In [1]: import numpy as np

In [2]: from numpy import linalg as LA

In [3]: np.set_printoptions(precision=3, suppress=True, linewidth=140, legacy="1.25")

In [4]: rd = lambda a: np.round(a, 3) + 0

In [5]: M = np.load("out15.npy")

In [6]: print(M)
[[ 0.  2.  1. -3.]
 [ 2.  3.  2. -6.]
 [ 1.  2.  0. -3.]
 [-3. -6. -3.  8.]]

In [7]: hat = np.triu(np.array([[1, 1, 1, 0], [2, 1, 2, 3], [1, 2, 2, 0], [1, 0, 1, 0]]), 1) + np.eye(4)

In [8]: M2 = hat @ M @ LA.inv(hat)

In [9]: print(hat @ M - M @ hat)
[[  3.   5.  -2. -15.]
 [ -7. -16. -17.   9.]
 [  0.  -1.  -5.  -6.]
 [  0.   3.  15.  18.]]

In [10]: print(rd(LA.det(M2)))
-14.0

In [11]: print(LA.matrix_rank(M2))
4

In [12]: w, V = LA.eig(M)

In [13]: print(rd(M @ V[:, 0] - w[0] * V[:, 0]))
[0. 0. 0. 0.]

In [14]: print(rd(np.sort(LA.eigvals(LA.inv(M)))))
[-1.    -1.    -1.     0.071]

In [15]: print(rd(np.prod(w)))
-14.0

In [16]: print(rd(w))
[-1. 14. -1. -1.]

In [17]: print(rd(np.sort(LA.eigvals(M @ M))))
[  1.   1.   1. 196.]

In [18]: print(rd(np.sort(LA.eigvals(M.T))))
[-1. -1. -1. 14.]

In [19]: w, V = LA.eigh(M)

In [20]: x0 = np.array([-1, 0, -1, 3])

In [21]: print(rd(V * np.abs(w) @ V.T))
[[ 1.867  1.733  0.867 -2.6  ]
 [ 1.733  4.467  1.733 -5.2  ]
 [ 0.867  1.733  1.867 -2.6  ]
 [-2.6   -5.2   -2.6    8.8  ]]

In [22]: print(x0 @ M @ x0 / (x0 @ x0), rd(w[0]), rd(w[-1]))
10.0 -1.0 14.0

In [23]: print(rd(V * np.maximum(w, 0) @ V.T))
[[ 0.933  1.867  0.933 -2.8  ]
 [ 1.867  3.733  1.867 -5.6  ]
 [ 0.933  1.867  0.933 -2.8  ]
 [-2.8   -5.6   -2.8    8.4  ]]

In [24]: print(np.abs(M).sum(axis=1).max(), rd(np.abs(w).max()))
20.0 14.0

In [25]: M2 = np.array([[3, 1], [0, 0], [2, 2], [0, 1]])

In [26]: print(np.einsum("ij->j", M))
[ 0.  1.  0. -4.]

In [27]: print(np.vstack([M, M2.T]).shape)
(6, 4)

In [28]: print(np.einsum("ij,ij->i", M, M))
[ 14.  53.  14. 118.]

In [29]: M2 @ M
ValueError: matmul: Input operand 1 has a mismatch in its core dimension 0, with gufunc signature (n?,k),(k,m?)->(n?,m?) (size 4 is different from 2)


In [30]: x0 = np.array([2, 4, 1, -2])

In [31]: rhs = M @ x0

In [32]: print(rhs)
[ 15.  30.  16. -49.]

In [33]: print(rd(LA.solve(M, M[:, 1])))
[0. 1. 0. 0.]

In [34]: print(rd(LA.solve(M, rhs + M[:, 2])))
[ 2.  4.  2. -2.]

In [35]: print(rd(LA.solve(M, -1 * rhs)))
[-2. -4. -1.  2.]

In [36]: rng = np.random.default_rng(20786)

In [37]: ang = rng.uniform(0, 2 * np.pi, 28)

In [38]: Q, _ = LA.qr(np.array([[0.9, -0.3], [1.1, 1.8], [-0.8, -0.8], [0.3, -0.1]]))

In [39]: feats = 3 * np.c_[np.cos(ang), np.sin(ang)] @ Q.T

In [40]: print(rd(feats))
[[ 0.349  2.63  -1.395  0.116]
 [-0.959 -2.415  1.464 -0.32 ]
 [ 2.049  1.573 -1.363  0.683]
 [ 0.376 -2.709  1.226  0.125]
 [-0.926 -2.431  1.463 -0.309]
 [ 2.763 -0.405 -0.594  0.921]
 [ 2.165  1.427 -1.324  0.722]
 [-1.874  2.192 -0.541 -0.625]
 [-1.743  2.287 -0.626 -0.581]
 [ 2.322  1.196 -1.256  0.774]
 [-2.553  1.323  0.082 -0.851]
 [ 2.762 -0.188 -0.701  0.921]
 [-1.042 -2.374  1.468 -0.347]
 [-1.388 -2.17   1.467 -0.463]
 [ 0.574 -2.698  1.164  0.191]
 [ 2.749 -0.595 -0.497  0.916]
 [ 2.342 -1.697  0.163  0.781]
 [ 2.245  1.315 -1.292  0.748]
 [-2.641  1.098  0.218 -0.88 ]
 [-1.835  2.222 -0.567 -0.612]
 [-1.667 -1.957  1.442 -0.556]
 [-1.563 -2.042  1.454 -0.521]
 [-0.131 -2.674  1.354 -0.044]
 [-2.761  0.45   0.571 -0.92 ]
 [ 2.671  0.393 -0.96   0.89 ]
 [-1.529 -2.069  1.457 -0.51 ]
 [ 2.651 -1.065 -0.237  0.884]
 [-1.061 -2.365  1.469 -0.354]]

In [41]: print(np.unique(feats.round(6), axis=0).shape)
(28, 4)

In [42]: print(np.abs(np.diag(LA.qr(feats)[1])) > 1e-9)
[ True  True False False]

In [43]: LA.inv(feats)
LinAlgError: Last 2 dimensions of the array must be square


In [44]: print(np.allclose(feats[:-1].T @ LA.lstsq(feats[:-1].T, feats[-1])[0], feats[-1]))
True

In [45]: Ac = feats - feats.mean(axis=1)
ValueError: operands could not be broadcast together with shapes (28,4) (28,) 


In [46]: Ac = feats - feats.mean(axis=0)

In [47]: U, sigma, Vt = LA.svd(Ac, full_matrices=False)

In [48]: print(np.abs(U[:, 0]).argmax())
2

In [49]: print(rd(Ac.mean(axis=0)))
[0. 0. 0. 0.]

In [50]: print(np.abs(Vt[0]).argmax())
0

In [51]: print(np.searchsorted(np.cumsum(sigma ** 2) / (sigma ** 2).sum(), 0.9) + 1)
2

In [52]: print(rd(Vt[0] * np.sign(Vt[0, np.abs(Vt[0]).argmax()])))
[ 0.692  0.514 -0.452  0.231]

In [53]: print(LA.matrix_rank(Ac))
2

In [54]: U, sigma, Vt = LA.svd(feats)

In [55]: print(rd(sigma))
[12.075 10.305  0.     0.   ]

In [56]: print(np.argmax(sigma[:-1] / (sigma[1:] + 1e-6)) + 1)
2

In [57]: M2 = U[:, :2] @ np.diag(sigma[:2]) @ Vt[:2]

In [58]: print(rd(np.abs(feats - M2).max()))
0.0

In [59]: print(rd(LA.norm(feats - M2) / LA.norm(feats)))
0.0

In [60]: print(rd(LA.norm(feats - M2, 2)), rd(sigma[2]))
0.0 0.0

In [61]: W = np.array([[-2, -9, 9], [-7, 0, 9], [-5, 1, 4], [8, 0, -1]])

In [62]: c = np.array([1, -3, -1])

In [63]: hid = np.maximum(feats @ W + c, 0)

In [64]: print(LA.matrix_rank(hid))
3

In [65]: print((hid > 0).astype(int))
[[0 0 1]
 [1 1 0]
 [0 0 1]
 [1 0 0]
 [1 1 0]
 [1 0 1]
 [0 0 1]
 [0 1 1]
 [0 1 1]
 [1 0 1]
 [0 1 0]
 [1 0 1]
 [1 1 0]
 [1 1 0]
 [1 0 0]
 [1 0 1]
 [1 0 1]
 [0 0 1]
 [0 1 0]
 [0 1 1]
 [1 1 0]
 [1 1 0]
 [1 0 0]
 [0 1 0]
 [1 0 1]
 [1 1 0]
 [1 0 1]
 [1 1 0]]

In [66]: W2 = np.array([[2, 3], [2, 2], [2, -3]])

In [67]: print(W @ W2)
[[ -4 -51]
 [  4 -48]
 [  0 -25]
 [ 14  27]]

In [68]: W2 = feats[[18, 5]].astype(float)

In [69]: for _ in range(7):
    ...:     z = LA.norm(feats[:, None] - W2, axis=-1).argmin(axis=1)
    ...:     W2 = np.array([feats[z == j].mean(axis=0) for j in range(2)])
    ...: 

In [70]: print(z)
[1 0 1 0 0 1 1 0 0 1 0 1 0 0 0 1 1 1 0 0 0 0 0 0 1 0 1 0]

In [71]: print(rd(W2[1] - W2[0]))
[ 3.616  1.378 -1.716  1.205]

In [72]: E = np.load("sample2.npy")

In [73]: print(rd(E))
[[-1.402  2.587 -0.585]
 [-2.629 -1.268  0.693]
 [ 0.351  0.837  2.86 ]]

In [74]: M2 = np.inv(E)
AttributeError: module 'numpy' has no attribute 'inv'


In [75]: M2 = LA.inv(E)

In [76]: print(rd(LA.det(E) * LA.det(M2)))
1.0

In [77]: print(rd(E @ M2))
[[1. 0. 0.]
 [0. 1. 0.]
 [0. 0. 1.]]

In [78]: print(rd(LA.cond(E)))
1.0

In [79]: print(rd(LA.det(E) * M2))
[[-4.206 -7.887  1.052]
 [ 7.761 -3.804  2.51 ]
 [-1.755  2.08   8.579]]

In [80]: print(rd(LA.slogdet(E)[0]))
1.0

In [81]: z = rng.permutation(3)

In [82]: print(z)
[2 0 1]

In [83]: M2 = E[z][:, z]

In [84]: print(rd(np.diag(M2)))
[ 2.86  -1.402 -1.268]

In [85]: print(rd(np.trace(M2)))
0.189

In [86]: print(np.allclose(E @ E.T, E.T @ E))
True

In [87]: E.inv()
AttributeError: 'numpy.ndarray' object has no attribute 'inv'


In [88]: print(rd(np.sort(np.abs(LA.eigvals(E)))))
[3. 3. 3.]

In [89]: print(rd(np.abs(LA.eigvals(E)).max()))
3.0

In [90]: print(rd(np.trace(E)))
0.189

In [91]: print(rd((E - E.T) / 2))
[[ 0.     2.608 -0.468]
 [-2.608  0.    -0.072]
 [ 0.468  0.072  0.   ]]

In [92]: print(np.allclose(E, E.T))
False

In [93]: M2 = np.array([[-1, 0], [4, -5]])

In [94]: W2 = np.array([[-5, 3], [0, -1]])

In [95]: J = np.kron(M2, W2)

In [96]: print(J)
[[  5  -3   0   0]
 [  0   1   0   0]
 [-20  12  25 -15]
 [  0  -4   0   5]]

In [97]: # row 2 is much longer than the rest

In [98]: z = rng.permutation(4)

In [99]: print(z)
[1 3 2 0]

In [100]: M2 = J[z][:, z]

In [101]: print(M2)
[[  1   0   0   0]
 [ -4   5   0   0]
 [ 12 -15  25 -20]
 [ -3   0   0   5]]

In [102]: print(np.diag(M2))
[ 1  5 25  5]

In [103]: Q, Rm = LA.qr(M2)

In [104]: print(rd(np.abs(np.diag(Rm))))
[13.038  3.835  7.906  1.581]

In [105]: print(rd(Q))
[[-0.077 -0.307  0.     0.949]
 [ 0.307 -0.077 -0.949  0.   ]
 [-0.92   0.23  -0.316  0.   ]
 [ 0.23   0.92   0.     0.316]]

In [106]: print(rd(Q.T @ Q))
[[1. 0. 0. 0.]
 [0. 1. 0. 0.]
 [0. 0. 1. 0.]
 [0. 0. 0. 1.]]

In [107]: print(rd(abs(Rm[0, 0])), rd(LA.norm(M2[:, 0])))
13.038 13.038

In [108]: print(Q.shape, Rm.shape)
(4, 4) (4, 4)

In [109]: print(rd(Q @ Rm))
[[  1.   0.   0.   0.]
 [ -4.   5.   0.   0.]
 [ 12. -15.  25. -20.]
 [ -3.   0.   0.   5.]]

In [110]: Q, V = LA.qr(J[:, :3])[0], LA.qr(J[:, 3:])[0]

In [111]: sigma = LA.svd(Q.T @ V, compute_uv=False)

In [112]: print(rd(np.degrees(np.arccos(sigma.clip(0, 1)))))
[4.399]

In [113]: print((sigma > 0.9).sum())
1

In [114]: M2 = np.array([[0, 3, -2, 3, 2],
     ...:     [-2, -1, 2, -2, -3],
     ...:     [1, 1, 1, -2, -2],
     ...:     [1, -2, -3, 0, -2],
     ...:     [-1, 0, 3, 2, -1]])

In [115]: m1 = np.tril(M2)

In [116]: print(m1)
[[ 0  0  0  0  0]
 [-2 -1  0  0  0]
 [ 1  1  1  0  0]
 [ 1 -2 -3  0  0]
 [-1  0  3  2 -1]]

In [117]: M2 = E / np.sqrt((E ** 2).mean(axis=1, keepdims=True))

In [118]: print(LA.matrix_rank(E - E.mean(axis=1, keepdims=True)))
2

In [119]: print(LA.matrix_rank(M2) == LA.matrix_rank(E))
True

In [120]: print(rd(M2[0]))
[-0.809  1.494 -0.338]

In [121]: print(rd(E - E.mean(axis=1, keepdims=True)))
[[-1.602  2.387 -0.785]
 [-1.561 -0.2    1.761]
 [-0.998 -0.512  1.511]]

In [122]: f = np.array([0, -1, 1])

In [123]: print(np.correlate(m1[1], m1[3], "full"))
[ 0  0  6  7  0 -1  0  0  0]

In [124]: print(np.array([np.convolve(row, f, "same") for row in m1]))
[[ 0  0  0  0  0]
 [ 2 -1 -1  0  0]
 [-1  0  0  1  0]
 [-1  3  1 -3  0]
 [ 1 -1 -3  1  3]]

In [125]: print(np.polyval(f, m1[1]))
[3 2 1 1 1]

In [126]: U, sigma, Vt = LA.svd(m1)

In [127]: V = Vt[:(sigma > 1e-8).sum()]

In [128]: x0 = m1[0] + 5 * m1[1] + rng.integers(2) * np.eye(5)[2]

In [129]: print(x0)
[-10.  -5.   0.   0.   0.]

In [130]: print(rd(np.diag(V.T @ V)))
[1.  1.  1.  0.8 0.2]

In [131]: print(rd(V.T @ V))
[[ 1.   0.   0.   0.   0. ]
 [ 0.   1.   0.   0.   0. ]
 [ 0.   0.   1.   0.   0. ]
 [ 0.   0.   0.   0.8 -0.4]
 [ 0.   0.   0.  -0.4  0.2]]

In [132]: print(LA.matrix_rank(np.vstack([m1, x0])))
4

In [133]: print(rd(LA.norm(x0 - V.T @ V @ x0)))
0.0

In [134]: mat = np.load("block16.npy")

In [135]: print(rd(mat))
[[-0.072  0.315  0.946]
 [ 0.315  0.907 -0.278]
 [ 0.946 -0.278  0.165]]

In [136]: print(rd(LA.eigvalsh(mat).min()))
-1.0

In [137]: print([round(float(LA.det(mat[:i, :i])), 2) + 0 for i in range(1, 4)])
[-0.07, -0.17, -1.0]

In [138]: print(np.all(LA.eigvalsh(mat) > 0))
False

In [139]: LA.cholesky(mat)
LinAlgError: Matrix is not positive definite


In [140]: print(np.einsum("ij,ji->", mat, mat))
3.0

In [141]: print(rd(LA.det(2 * mat)), rd(LA.det(mat)))
-8.0 -1.0

In [142]: print(np.einsum("ii->", mat))
1.0

In [143]: F = np.loadtxt("layer0.csv", delimiter=",")

In [144]: print(F)
[[3. 0. 7.]
 [0. 3. 0.]
 [7. 0. 3.]]

In [145]: # 2 blocks once reordered

In [146]: print(LA.cond(M) > 100)
False

In [147]: print(round(np.log10(LA.cond(M))))
1

In [148]: print(LA.matrix_rank(M, rtol=0.1))
1

In [149]: w, V = LA.eig(F)

In [150]: print(rd(np.prod(w)))
-120.0

In [151]: print(rd(np.sort(LA.eigvals(F @ F))))
[  9.  16. 100.]

In [152]: x0 = np.array([8, 1, 5])

In [153]: rhs = F @ x0

In [154]: print(rhs)
[59.  3. 71.]

In [155]: print(rd(LA.solve(F, rhs + F[:, 0])))
[9. 1. 5.]

In [156]: print(rd(LA.solve(F, -2 * rhs)))
[-16.  -2. -10.]

In [157]: LA.solve(F, rhs[:-1])
ValueError: solve1: Input operand 1 has a mismatch in its core dimension 0, with gufunc signature (m,m),(m)->(m) (size 2 is different from 3)


In [158]: print(rd(LA.solve(F.T, F[1])))
[0. 1. 0.]
